% ipython --no-banner

In [1]: import numpy as np

In [2]: np.set_printoptions(precision=4, suppress=True, linewidth=120)

In [3]: m1 = np.load("m.npy")

In [4]: m1
Out[4]: 
array([[ 0.919 ,  2.9454,  3.9344],
       [-1.7205,  0.7431, -4.6355],
       [-4.5355, -1.0051,  1.849 ],
       [-0.946 , -1.9689,  4.4976],
       [ 3.5283, -3.5351, -0.2328],
       [-2.3231,  4.1596,  1.5169],
       [ 0.6545,  2.5127, -4.2729],
       [ 2.9374,  0.9189,  3.9405],
       [ 2.3   , -1.4478,  4.1969],
       [ 3.7512,  1.3814,  3.0034],
       [ 1.197 ,  4.4755, -1.8807],
       [ 1.0107,  3.1683,  3.7337],
       [-2.654 ,  3.9852, -1.4402],
       [ 2.4126, -4.0166, -1.7455],
       [-2.2675, -0.8586,  4.3728],
       [ 1.4936, -2.2821,  4.1906],
       [-4.4554,  1.5138,  1.6905],
       [ 0.5366,  4.8023, -1.2844],
       [ 4.4375,  1.1435, -2.0003],
       [ 3.9432, -1.8425, -2.4609]])

In [5]: D = np.linalg.norm(m1[:, None] - m1[None], axis=-1)

In [6]: np.flatnonzero(D[15] < D.mean() / 2)
Out[6]: array([ 3,  8, 15])

In [7]: D.mean(axis=1).argmax()
Out[7]: np.int64(1)

In [8]: D.shape
Out[8]: (20, 20)

In [9]: (D + 1e9 * np.eye(20)).round(6).argmin(axis=1)
Out[9]: array([11,  6, 16, 14, 13, 12,  1,  9, 15,  7, 17,  0,  5,  4,  3,  8,  2, 10, 19, 13])

In [10]: D[15].round(6).argsort(kind="stable")[:4]
Out[10]: array([15,  8,  3,  7])

In [11]: np.unravel_index(D.round(6).argmax(), D.shape)
Out[11]: (np.int64(2), np.int64(18))

In [12]: np.linalg.norm(m1, axis=1)
Out[12]: 
array([4.9999, 5.    , 5.    , 5.    , 5.    , 5.    , 5.    , 5.    , 5.    , 5.    , 5.    , 5.    , 5.    , 5.    ,
       5.    , 5.    , 5.    , 5.    , 5.    , 5.    ])

In [13]: Xs = m1 - m1.mean(axis=0)

In [14]: Uu, sv, Vh = np.linalg.svd(Xs, full_matrices=False)

In [15]: np.abs(Uu[:, 0]).argmax()
Out[15]: np.int64(6)

In [16]: Vh[0] * np.sign(Vh[0, np.abs(Vh[0]).argmax()])
Out[16]: array([ 0.1091, -0.4973,  0.8607])

In [17]: proj = m1 @ np.linalg.solve(m1.T @ m1, m1.T)

In [18]: np.round(np.linalg.eigvalsh(proj), 4) + 0
Out[18]: array([0., 0., 0., 0., 0., 0., 0., 0., 0., 0., 0., 0., 0., 0., 0., 0., 0., 1., 1., 1.])

In [19]: proj @ m1[:, 1]
Out[19]: 
array([ 2.9454,  0.7431, -1.0051, -1.9689, -3.5351,  4.1596,  2.5127,  0.9189, -1.4478,  1.3814,  4.4755,  3.1683,
        3.9852, -4.0166, -0.8586, -2.2821,  1.5138,  4.8023,  1.1435, -1.8425])

In [20]: np.allclose(proj @ proj, proj)
Out[20]: True

In [21]: np.linalg.matrix_rank(np.eye(20) - proj)
Out[21]: np.int64(17)

In [22]: Y = np.c_[m1[:, :1] @ np.array([[4]]), np.array([3, -1, 1, -2, 0, 1, -1, 1, 3, -3, -3, 3, -3, 0, -2, 2, -1, 2, -1, 3])]

In [23]: Y
Out[23]: 
array([[  3.676 ,   3.    ],
       [ -6.882 ,  -1.    ],
       [-18.142 ,   1.    ],
       [ -3.784 ,  -2.    ],
       [ 14.1132,   0.    ],
       [ -9.2924,   1.    ],
       [  2.618 ,  -1.    ],
       [ 11.7496,   1.    ],
       [  9.2   ,   3.    ],
       [ 15.0048,  -3.    ],
       [  4.788 ,  -3.    ],
       [  4.0428,   3.    ],
       [-10.616 ,  -3.    ],
       [  9.6504,   0.    ],
       [ -9.07  ,  -2.    ],
       [  5.9744,   2.    ],
       [-17.8216,  -1.    ],
       [  2.1464,   2.    ],
       [ 17.75  ,  -1.    ],
       [ 15.7728,   3.    ]])

In [24]: np.linalg.norm(np.linalg.qr(m1)[0].T @ Y, axis=0) ** 2 / ((Y ** 2).sum(axis=0) + 1e-12)
Out[24]: array([1.    , 0.1222])

In [25]: np.linalg.matrix_rank(Y)
Out[25]: np.int64(2)

In [26]: np.round(np.linalg.lstsq(m1, Y[:, 0])[0], 4) + 0
Out[26]: array([4., 0., 0.])

In [27]: gram = np.cov(m1, rowvar=False)

In [28]: round(float(np.corrcoef(m1[:, 0], m1[:, 1])[0, 1]), 4)
Out[28]: -0.2455

In [29]: np.corrcoef(m1.T)
Out[29]: 
array([[ 1.    , -0.2455, -0.0843],
       [-0.2455,  1.    , -0.1676],
       [-0.0843, -0.1676,  1.    ]])

In [30]: np.argsort(-m1.std(axis=0).round(6), kind="stable")
Out[30]: array([2, 0, 1])

In [31]: gram.shape
Out[31]: (3, 3)

In [32]: m1.std(axis=0)
Out[32]: array([2.6868, 2.6666, 3.0235])

In [33]: np.polyfit(m1[:, 0], m1[:, 1], 1)
Out[33]: array([-0.2436,  0.8641])

In [34]: np.argwhere(np.triu(np.abs(np.corrcoef(m1.T)) > 0.8, 1))
Out[34]: array([], shape=(0, 2), dtype=int64)

In [35]: A = np.load("out11.npy")

In [36]: A
Out[36]: 
array([[  7.2277, -25.123 , -15.7792],
       [ -5.5187, -16.6564,   4.0667],
       [ -7.046 , -18.5678,   1.3519],
       [  6.3842, -27.1217, -15.7861],
       [ -4.8567, -18.7318,   3.0787],
       [-12.3897,   5.442 , -12.2068],
       [  6.0685, -26.6028, -16.1242],
       [ -5.2559, -18.5942,   1.4853],
       [-10.4639,   6.5685, -10.1781],
       [  4.8537, -25.815 , -16.0113],
       [  5.7782, -25.2102, -17.7017],
       [  5.8518, -25.7323, -15.5763],
       [  5.3078, -26.0968, -15.531 ],
       [  6.0708, -26.6359, -17.5152],
       [  4.5524, -27.1324, -17.041 ],
       [ -5.6857, -18.8176,   2.052 ],
       [  6.5515, -24.5634, -15.093 ],
       [ -7.2751, -16.074 ,   2.4479],
       [ -6.8156, -16.6552,   3.9142]])

In [37]: basis = A[[3, 0]].astype(float)

In [38]: for _ in range(4):
    ...:     idx = np.linalg.norm(A[:, None] - basis, axis=-1).argmin(axis=1)
    ...:     basis = np.array([A[idx == j].mean(axis=0) for j in range(2)])
    ...: 

In [39]: idx
Out[39]: array([0, 1, 1, 0, 1, 1, 0, 1, 1, 0, 0, 0, 0, 0, 0, 1, 0, 1, 1])

In [40]: basis
Out[40]: 
array([[  5.8647, -26.0034, -16.2159],
       [ -7.2564, -12.4541,  -0.4431]])

In [41]: basis[1] - basis[0]
Out[41]: array([-13.121 ,  13.5493,  15.7728])

In [42]: np.bincount(idx)
Out[42]: array([10,  9])

In [43]: gram = np.cov(A, rowvar=False)

In [44]: A.std(axis=0)
Out[44]: array([6.7799, 9.63  , 8.8614])

In [45]: gram
Out[45]: 
array([[ 48.5206, -57.7827, -47.802 ],
       [-57.7827,  97.8894,  28.3481],
       [-47.802 ,  28.3481,  82.8878]])

In [46]: gram.shape
Out[46]: (3, 3)

In [47]: np.argwhere(np.triu(np.abs(np.corrcoef(A.T)) > 0.8, 1))
Out[47]: array([[0, 1]])

In [48]: F = np.array([[0, 0, 0, 0],
    ...:     [0, 0, 0, 0],
    ...:     [1, -1, -1, 0],
    ...:     [0, 0, 0, 0],
    ...:     [0, 0, 0, 0],
    ...:     [0, 0, 0, 0],
    ...:     [0, 0, 0, 0],
    ...:     [0, 0, 0, 0],
    ...:     [5, 0, -1, -2],
    ...:     [0, 0, 0, 0],
    ...:     [2, 0, -1, -1],
    ...:     [0, 0, 0, 0],
    ...:     [2, 0, -1, -1],
    ...:     [0, 0, 0, 0],
    ...:     [0, 0, 0, 0],
    ...:     [0, 0, 0, 0]])

In [49]: np.linalg.norm(F, axis=1).argmax()
Out[49]: np.int64(8)

In [50]: np.linalg.norm(F, axis=1)
Out[50]: 
array([0.    , 0.    , 1.7321, 0.    , 0.    , 0.    , 0.    , 0.    , 5.4772, 0.    , 2.4495, 0.    , 2.4495, 0.    ,
       0.    , 0.    ])

In [51]: round(float(np.linalg.norm(F[5] - F[15])), 4)
Out[51]: 0.0

In [52]: round(np.linalg.norm(F, "nuc"), 4)
Out[52]: np.float64(8.5067)

In [53]: np.round(np.linalg.norm(F, 1), 4), round(np.linalg.norm(F, np.inf), 4)
Out[53]: (np.float64(10.0), np.float64(8.0))

In [54]: np.round(np.linalg.norm(F, 2), 4)
Out[54]: np.float64(6.5438)

In [55]: round(np.linalg.norm(F[5], 1), 4), np.round(np.linalg.norm(F[5], np.inf), 4)
Out[55]: (np.float64(0.0), np.float64(0.0))

In [56]: np.round(np.linalg.norm(F) ** 2 / np.linalg.norm(F, 2) ** 2, 4)
Out[56]: np.float64(1.0509)

In [57]: np.abs(np.diag(np.linalg.qr(F)[1])) > 1e-9
Out[57]: array([ True,  True,  True, False])

In [58]: round(float(np.trace(np.linalg.pinv(F) @ F)), 4)
Out[58]: 3.0

In [59]: np.unique(F.round(6), axis=0).shape
Out[59]: (4, 4)

In [60]: Uu, sv, Vh = np.linalg.svd(F)

In [61]: sv.round(4) + 0
Out[61]: array([6.5438, 1.3367, 0.6262, 0.    ])

In [62]: Y = Uu[:, :3] @ np.diag(sv[:3]) @ Vh[:3]

In [63]: round(float(np.linalg.norm(F - Y) / np.linalg.norm(F)), 4)
Out[63]: 0.0

In [64]: np.linalg.matrix_rank(Y)
Out[64]: np.int64(3)

In [65]: np.linalg.matrix_rank(F, rtol=0.05)
Out[65]: np.int64(3)

In [66]: Y.round(4) + 0
Out[66]: 
array([[ 0.,  0.,  0.,  0.],
       [ 0.,  0.,  0.,  0.],
       [ 1., -1., -1.,  0.],
       [ 0.,  0.,  0.,  0.],
       [ 0.,  0.,  0.,  0.],
       [ 0.,  0.,  0.,  0.],
       [ 0.,  0.,  0.,  0.],
       [ 0.,  0.,  0.,  0.],
       [ 5.,  0., -1., -2.],
       [ 0.,  0.,  0.,  0.],
       [ 2.,  0., -1., -1.],
       [ 0.,  0.,  0.,  0.],
       [ 2.,  0., -1., -1.],
       [ 0.,  0.,  0.,  0.],
       [ 0.,  0.,  0.,  0.],
       [ 0.,  0.,  0.,  0.]])

In [67]: E = np.loadtxt("arr.csv", delimiter=",")

In [68]: E
Out[68]: 
array([[ 0.6   ,  1.2   , -1.2085],
       [ 0.4   , -2.4   , -0.8411],
       [-0.5   ,  0.8   ,  1.0079],
       [-0.6   ,  1.3   ,  1.1738],
       [-0.4   , -0.5   ,  0.8042],
       [ 0.9   ,  0.6   , -1.7924],
       [-0.1   ,  0.7   ,  0.2226],
       [ 1.3   ,  1.5   , -2.6078],
       [-0.4   ,  0.6   ,  0.7643],
       [ 0.9   , -1.3   , -1.8091],
       [-1.2   , -1.2   ,  2.401 ]])

In [69]: O, evecs = np.linalg.qr(E[:, :2])[0], np.linalg.qr(E[:, 2:])[0]

In [70]: sv = np.linalg.svd(O.T @ evecs, compute_uv=False)

In [71]: round(np.linalg.norm(O @ O.T - evecs @ evecs.T, 2), 4)
Out[71]: np.float64(1.0)

In [72]: sv
Out[72]: array([0.9999])

In [73]: np.degrees(np.arccos(sv.clip(0, 1)))
Out[73]: array([0.751])

In [74]: Xs = E - E.mean(axis=0)

In [75]: evecs = np.linalg.svd(Xs)[2][:2]

In [76]: Y = Xs - Xs @ evecs.T @ evecs

In [77]: np.linalg.norm(Y, axis=1).round(6).argmax()
Out[77]: np.int64(8)

In [78]: (Xs @ evecs.T).std(axis=0)
Out[78]: array([1.6817, 1.199 ])

In [79]: np.round(Y.std(axis=0), 4) + 0
Out[79]: array([0.0072, 0.    , 0.0036])

In [80]: Xs = E - E.mean(axis=0)

In [81]: Uu, sv, Vh = np.linalg.svd(Xs, full_matrices=False)

In [82]: np.abs(Vh[0]).argmax()
Out[82]: np.int64(2)

In [83]: np.searchsorted(np.cumsum(sv ** 2) / (sv ** 2).sum(), 0.9) + 1
Out[83]: np.int64(2)

In [84]: sv
Out[84]: array([5.5776, 3.9765, 0.0267])

In [85]: np.round(Xs.mean(axis=0), 4) + 0
Out[85]: array([0., 0., 0.])

In [86]: np.abs(Vh[-1])
Out[86]: array([0.8946, 0.0019, 0.4469])

In [87]: Vh[0] * np.sign(Vh[0, np.abs(Vh[0]).argmax()])
Out[87]: array([-0.4412, -0.1625,  0.8826])

In [88]: np.abs(Uu[:, 0]).argmax()
Out[88]: np.int64(10)

In [89]: round((sv ** 2).sum() ** 2 / (sv ** 4).sum(), 4)
Out[89]: np.float64(1.8079)
